$ ipython --no-banner

In [1]: import numpy as np

In [2]: from numpy import linalg as LA

In [3]: np.set_printoptions(suppress=True, linewidth=200)

In [4]: J = np.load("a.npy")

In [5]: print(J)
[[ 304  -60  193  -12  -85  108  -54   79 -111  179  112  142]
 [ -60  257 -129 -111   94   47   48  -16  -96   54 -155   42]
 [ 193 -129  234   65  -89   48  -50   50  -21   70   96   73]
 [ -12 -111   65  331 -102   17 -165  147   78 -227  169  124]
 [ -85   94  -89 -102  157   -6   36  -44   93   55  -95  -57]
 [ 108   47   48   17   -6  242   22   36 -143   13   60  225]
 [ -54   48  -50 -165   36   22  221 -168 -122   91 -120  -17]
 [  79  -16   50  147  -44   36 -168  233   88   25   77  109]
 [-111  -96  -21   78   93 -143 -122   88  332  -59  -14 -153]
 [ 179   54   70 -227   55   13   91   25  -59  475  -69   44]
 [ 112 -155   96  169  -95   60 -120   77  -14  -69  251   93]
 [ 142   42   73  124  -57  225  -17  109 -153   44   93  310]]

In [6]: rk = LA.matrix_rank(J)

In [7]: print(rk)
10

In [8]: ns = LA.svd(J)[2][rk:].T

In [9]: print(LA.matrix_rank(J.T @ J), LA.matrix_rank(J @ J.T))
10 10

In [10]: print(np.round(J @ ns, 4) + 0)
[[0. 0.]
 [0. 0.]
 [0. 0.]
 [0. 0.]
 [0. 0.]
 [0. 0.]
 [0. 0.]
 [0. 0.]
 [0. 0.]
 [0. 0.]
 [0. 0.]
 [0. 0.]]

In [11]: print([int(LA.matrix_rank(J[:, :j + 1])) for j in range(12)])
[1, 2, 3, 4, 5, 6, 7, 8, 9, 10, 10, 10]

In [12]: left, sigma, VT = LA.svd(J)

In [13]: evecs = VT[:(sigma > 1e-8).sum()]

In [14]: rng = np.random.default_rng(748)

In [15]: x0 = J[11] + -2 * J[2] + rng.integers(2) * np.eye(12)[4]

In [16]: print(x0)
[-244.  300. -395.   -6.  122.  129.   83.    9. -111.  -96.  -99.  164.]

In [17]: print(LA.matrix_rank(np.vstack([J, x0])))
11

In [18]: print(np.allclose(evecs.T @ evecs @ x0, x0))
False

In [19]: print(np.round(np.diag(evecs.T @ evecs), 4))
[0.9752 0.7897 0.9563 0.7027 0.6695 0.7685 0.9743 0.9166 0.7123 0.9335 0.8979 0.7035]

In [20]: print(np.abs(np.diag(LA.qr(J)[1])) > 1e-9)
[ True  True  True  True  True  True  True  True  True  True False False]

In [21]: print(np.round(J @ LA.pinv(J) @ J, 4))
[[ 304.  -60.  193.  -12.  -85.  108.  -54.   79. -111.  179.  112.  142.]
 [ -60.  257. -129. -111.   94.   47.   48.  -16.  -96.   54. -155.   42.]
 [ 193. -129.  234.   65.  -89.   48.  -50.   50.  -21.   70.   96.   73.]
 [ -12. -111.   65.  331. -102.   17. -165.  147.   78. -227.  169.  124.]
 [ -85.   94.  -89. -102.  157.   -6.   36.  -44.   93.   55.  -95.  -57.]
 [ 108.   47.   48.   17.   -6.  242.   22.   36. -143.   13.   60.  225.]
 [ -54.   48.  -50. -165.   36.   22.  221. -168. -122.   91. -120.  -17.]
 [  79.  -16.   50.  147.  -44.   36. -168.  233.   88.   25.   77.  109.]
 [-111.  -96.  -21.   78.   93. -143. -122.   88.  332.  -59.  -14. -153.]
 [ 179.   54.   70. -227.   55.   13.   91.   25.  -59.  475.  -69.   44.]
 [ 112. -155.   96.  169.  -95.   60. -120.   77.  -14.  -69.  251.   93.]
 [ 142.   42.   73.  124.  -57.  225.  -17.  109. -153.   44.   93.  310.]]

In [22]: print(LA.lstsq(J[:-1].T, J[-1])[2])
10

In [23]: print(np.allclose(J[:-1].T @ LA.lstsq(J[:-1].T, J[-1])[0], J[-1]))
True

In [24]: print(np.allclose(J @ J.T, J.T @ J))
True

In [25]: print(np.allclose(J, J.T))
True

In [26]: print(np.trace(J))
3347

In [27]: print(np.argsort(-LA.norm(J, axis=0).round(6), kind="stable")[:3])
[ 9  3 11]

In [28]: mat = np.load("arr.npy")

In [29]: print(mat)
[[ 1.  5.  0.  0.]
 [ 5.  2.  5.  0.]
 [ 0.  5.  1.  5.]
 [ 0.  0.  5. -1.]]

In [30]: u = np.array([2, 0, 0, 0])

In [31]: M2 = mat + np.outer(u, np.eye(4)[1])

In [32]: print(LA.matrix_rank(M2 - mat))
1

In [33]: M2 = np.array([[4, 7], [4, 8], [2, 4], [6, 2]])

In [34]: print(M2.T @ mat.T)
[[24. 38. 52.  4.]
 [47. 71. 54. 18.]]

In [35]: vals, evecs = LA.eigh(mat)

In [36]: x0 = np.array([-7, -9, -1, 6])

In [37]: print(np.round(evecs * np.maximum(vals, 0) @ evecs.T, 4))
[[ 2.7344  3.1016  1.0621 -0.1325]
 [ 3.1016  4.4168  2.9691  1.1151]
 [ 1.0621  2.9691  3.876   2.4325]
 [-0.1325  1.1151  2.4325  1.7879]]

In [38]: G = J.T @ J

In [39]: print(LA.matrix_rank(G))
10

In [40]: print(G)
[[ 238525  -55069  166172   29859  -86058  124244  -38879   86778 -113489  151294  117487  171218]
 [ -55069  150137  -97462 -132727   75342   23390   92567  -60310  -68518   72911 -128181   -2581]
 [ 166172  -97462  147982   81970  -85632   66066  -64466   79511  -37139   52712  122594  107154]
 [  29859 -132727   81970  287328 -105839   32557 -179565  147524   75541 -214090  188391  100125]
 [ -86058   75342  -85632 -105839   86251  -45063   57278  -55056   39201   42203 -107098  -81288]
 [ 124244   23390   66066   32557  -45063  151689    2745   43233 -134370   47461   64604  179045]
 [ -38879   92567  -64466 -179565   57278    2745  151644 -128407  -93570  103013 -124001  -42693]
 [  86778  -60310   79511  147524  -55056   43233 -128407  142530   44929  -21841  111919   99872]
 [-113489  -68518  -37139   75541   39201 -134370  -93570   44929  217098 -103254    -705 -139589]
 [ 151294   72911   52712 -214090   42203   47461  103013  -21841 -103254  339289  -78581   42766]
 [ 117487 -128181  122594  188391 -107098   64604 -124001  111919    -705  -78581  183907  117985]
 [ 171218   -2581  107154  100125  -81288  179045  -42693   99872 -139589   42766  117985  238771]]

In [41]: print(np.all(LA.eigvalsh(mat) > 0))
False

In [42]: data = np.load("w.npy")

In [43]: print(data)
[[-27.  11.  10. -12.]
 [ 12.   2.  -6.   2.]
 [-76.  25.  31. -26.]
 [ -4.   1.   2.   5.]]

In [44]: x0 = np.array([3, 1, 3, 0])

In [45]: target = data @ x0

In [46]: print(target)
[ -40.   20. -110.   -5.]

In [47]: print(np.round(LA.solve(data, target + data[:, 3]), 4))
[3. 1. 3. 1.]

In [48]: print(np.round(LA.solve(data, target), 4) + 0)
[3. 1. 3. 0.]

In [49]: idx = rng.permutation(4)

In [50]: M2 = data[:, idx] * rng.choice([-1, 1], 4)

In [51]: print(M2)
[[ 10.  11.  27. -12.]
 [ -6.   2. -12.   2.]
 [ 31.  25.  76. -26.]
 [  2.   1.   4.   5.]]

In [52]: left, _, VT = LA.svd(data.T @ M2)

In [53]: print(np.round(LA.lstsq(data, M2)[0], 4) + 0)
[[ 0.  0. -1.  0.]
 [ 0.  1.  0.  0.]
 [ 1.  0.  0.  0.]
 [ 0.  0.  0.  1.]]

In [54]: print(idx)
[2 1 0 3]

In [55]: print(np.round(left @ VT, 4) + 0)
[[ 0.  0. -1.  0.]
 [ 0.  1.  0.  0.]
 [ 1.  0.  0.  0.]
 [ 0.  0.  0.  1.]]

In [56]: E = np.loadtxt("sample5.csv", delimiter=",")

In [57]: print(E)
[[ 2.7331 -2.5337  5.5337  1.4663  3.2669  2.5337  0.4663  3.2669 -0.5337  5.      2.5337]
 [ 2.7651 -2.4698  5.4698  1.5302  3.2349  2.4698  0.5302  3.2349 -0.4698  5.      2.4698]
 [ 3.8482 -0.3037  3.3037  3.6963  2.1518  0.3037  2.6963  2.1518  1.6963  5.      0.3037]
 [ 4.6697  1.3394  1.6606  5.3394  1.3303 -1.3394  4.3394  1.3303  3.3394  5.     -1.3394]
 [ 5.6175  3.235  -0.235   7.235   0.3825 -3.235   6.235   0.3825  5.235   5.     -3.235 ]
 [ 4.2047  0.4094  2.5906  4.4094  1.7953 -0.4094  3.4094  1.7953  2.4094  5.     -0.4094]
 [ 3.1781 -1.6438  4.6438  2.3562  2.8219  1.6438  1.3562  2.8219  0.3562  5.      1.6438]
 [ 3.1458 -1.7083  4.7083  2.2917  2.8542  1.7083  1.2917  2.8542  0.2917  5.      1.7083]
 [ 4.0374  0.0749  2.9251  4.0749  1.9626 -0.0749  3.0749  1.9626  2.0749  5.     -0.0749]
 [ 3.0309 -1.9383  4.9383  2.0617  2.9691  1.9383  1.0617  2.9691  0.0617  5.      1.9383]
 [ 3.0911 -1.8178  4.8178  2.1822  2.9089  1.8178  1.1822  2.9089  0.1822  5.      1.8178]
 [ 3.755  -0.49    3.49    3.51    2.245   0.49    2.51    2.245   1.51    5.      0.49  ]
 [ 2.9146 -2.1709  5.1709  1.8291  3.0854  2.1709  0.8291  3.0854 -0.1709  5.      2.1709]
 [ 5.9289  3.8578 -0.8578  7.8578  0.0711 -3.8578  6.8578  0.0711  5.8578  5.     -3.8578]
 [ 3.3469 -1.3061  4.3061  2.6939  2.6531  1.3061  1.6939  2.6531  0.6939  5.      1.3061]
 [ 4.2546  0.5092  2.4908  4.5092  1.7454 -0.5092  3.5092  1.7454  2.5092  5.     -0.5092]]

In [58]: print(np.abs(np.diag(LA.qr(E)[1])) > 1e-9)
[ True  True  True False False False False False False False False]

In [59]: M2 = E + rng.integers(-2, 3, (16, 2)) @ rng.integers(-2, 3, (2, 11))

In [60]: print(M2.round(4))
[[ 4.7331 -1.5337  5.5337  1.4663  4.2669  1.5337  0.4663  4.2669  1.4663  4.      1.5337]
 [ 0.7651 -3.4698  5.4698  1.5302  2.2349  3.4698  0.5302  2.2349 -2.4698  6.      3.4698]
 [-0.1518  3.6963  1.3037  1.6963  2.1518  2.3037 -1.3037 -1.8482 -2.3037  9.      4.3037]
 [ 4.6697  4.3394  0.6606  4.3394  2.3303 -1.3394  2.3394  0.3303  3.3394  6.     -0.3394]
 [ 7.6175  1.235   0.765   8.235   0.3825 -4.235   8.235   2.3825  7.235   3.     -5.235 ]
 [10.2047 -2.5906  4.5906  6.4094  2.7953 -3.4094  7.4094  6.7953  8.4094  0.     -5.4094]
 [ 7.1781 -2.6438  5.6438  3.3562  3.8219 -0.3562  3.3562  5.8219  4.3562  2.     -1.3562]
 [ 1.1458 -5.7083  5.7083  3.2917  0.8542  2.7083  3.2917  2.8542 -1.7083  5.      1.7083]
 [ 8.0374 -0.9251  3.9251  5.0749  2.9626 -2.0749  5.0749  4.9626  6.0749  2.     -3.0749]
 [11.0309 -3.9383  6.9383  4.0617  4.9691 -2.0617  5.0617  8.9691  8.0617 -1.     -4.0617]
 [ 9.0911 -4.8178  6.8178  4.1822  3.9089 -1.1822  5.1822  7.9089  6.1822  0.     -3.1822]
 [11.755  -2.49    5.49    5.51    4.245  -3.51    6.51    8.245   9.51   -1.     -5.51  ]
 [-1.0854 -4.1709  5.1709  1.8291  1.0854  4.1709  0.8291  1.0854 -4.1709  7.      4.1709]
 [ 1.9289  4.8578 -1.8578  6.8578 -0.9289 -1.8578  4.8578 -2.9289  1.8578  8.     -0.8578]
 [ 1.3469  3.6939  2.3061  0.6939  3.6531  2.3061 -2.3061 -0.3469 -1.3061  8.      4.3061]
 [ 4.2546 -2.4908  3.4908  5.5092  0.7454 -0.5092  5.5092  2.7454  2.5092  4.     -1.5092]]

In [61]: print(LA.matrix_rank(M2 - E, tol=1e-8))
2

In [62]: print(np.round(LA.svd(M2 - E, compute_uv=False), 4) + 0)
[37.7371 11.6151  0.      0.      0.      0.      0.      0.      0.      0.      0.    ]

In [63]: rk = LA.matrix_rank(E)

In [64]: print(rk)
3

In [65]: ns = LA.svd(E)[2][rk:].T

In [66]: print(ns.shape)
(11, 8)

In [67]: print([int(LA.matrix_rank(E[:i])) for i in range(1, len(E) + 1)])
[1, 2, 3, 3, 3, 3, 3, 3, 3, 3, 3, 3, 3, 3, 3, 3]

In [68]: arr = np.load("test0.npy")

In [69]: print(arr)
[[5. 0. 0. 0. 4. 0. 0.]
 [0. 5. 4. 4. 0. 0. 0.]
 [0. 4. 5. 4. 0. 0. 0.]
 [0. 4. 4. 5. 0. 0. 0.]
 [4. 0. 0. 0. 5. 0. 0.]
 [0. 0. 0. 0. 0. 5. 4.]
 [0. 0. 0. 0. 0. 4. 5.]]

In [70]: vals, evecs = LA.eigh(arr)

In [71]: print(np.round(evecs.T @ evecs, 4) + 0)
[[1. 0. 0. 0. 0. 0. 0.]
 [0. 1. 0. 0. 0. 0. 0.]
 [0. 0. 1. 0. 0. 0. 0.]
 [0. 0. 0. 1. 0. 0. 0.]
 [0. 0. 0. 0. 1. 0. 0.]
 [0. 0. 0. 0. 0. 1. 0.]
 [0. 0. 0. 0. 0. 0. 1.]]

In [72]: print(np.round(LA.svd(arr, compute_uv=False), 4))
[13.  9.  9.  1.  1.  1.  1.]

In [73]: print((vals > 1e-8).sum(), (vals < -1e-8).sum())
7 0

In [74]: print(np.round(evecs @ np.diag(vals) @ evecs.T, 4))
[[5. 0. 0. 0. 4. 0. 0.]
 [0. 5. 4. 4. 0. 0. 0.]
 [0. 4. 5. 4. 0. 0. 0.]
 [0. 4. 4. 5. 0. 0. 0.]
 [4. 0. 0. 0. 5. 0. 0.]
 [0. 0. 0. 0. 0. 5. 4.]
 [0. 0. 0. 0. 0. 4. 5.]]

In [75]: print(np.round(np.abs(evecs[:, -1]), 4))
[0.     0.5774 0.5774 0.5774 0.     0.     0.    ]

In [76]: print(np.round(LA.eigvalsh(arr @ arr), 4))
[  1.   1.   1.   1.  81.  81. 169.]

In [77]: print(np.unique(vals.round(6) + 0, return_counts=True)[1])
[4 2 1]

In [78]: print(np.round(evecs.T @ arr @ evecs, 4) + 0)
[[ 1.  0.  0.  0.  0.  0.  0.]
 [ 0.  1.  0.  0.  0.  0.  0.]
 [ 0.  0.  1.  0.  0.  0.  0.]
 [ 0.  0.  0.  1.  0.  0.  0.]
 [ 0.  0.  0.  0.  9.  0.  0.]
 [ 0.  0.  0.  0.  0.  9.  0.]
 [ 0.  0.  0.  0.  0.  0. 13.]]
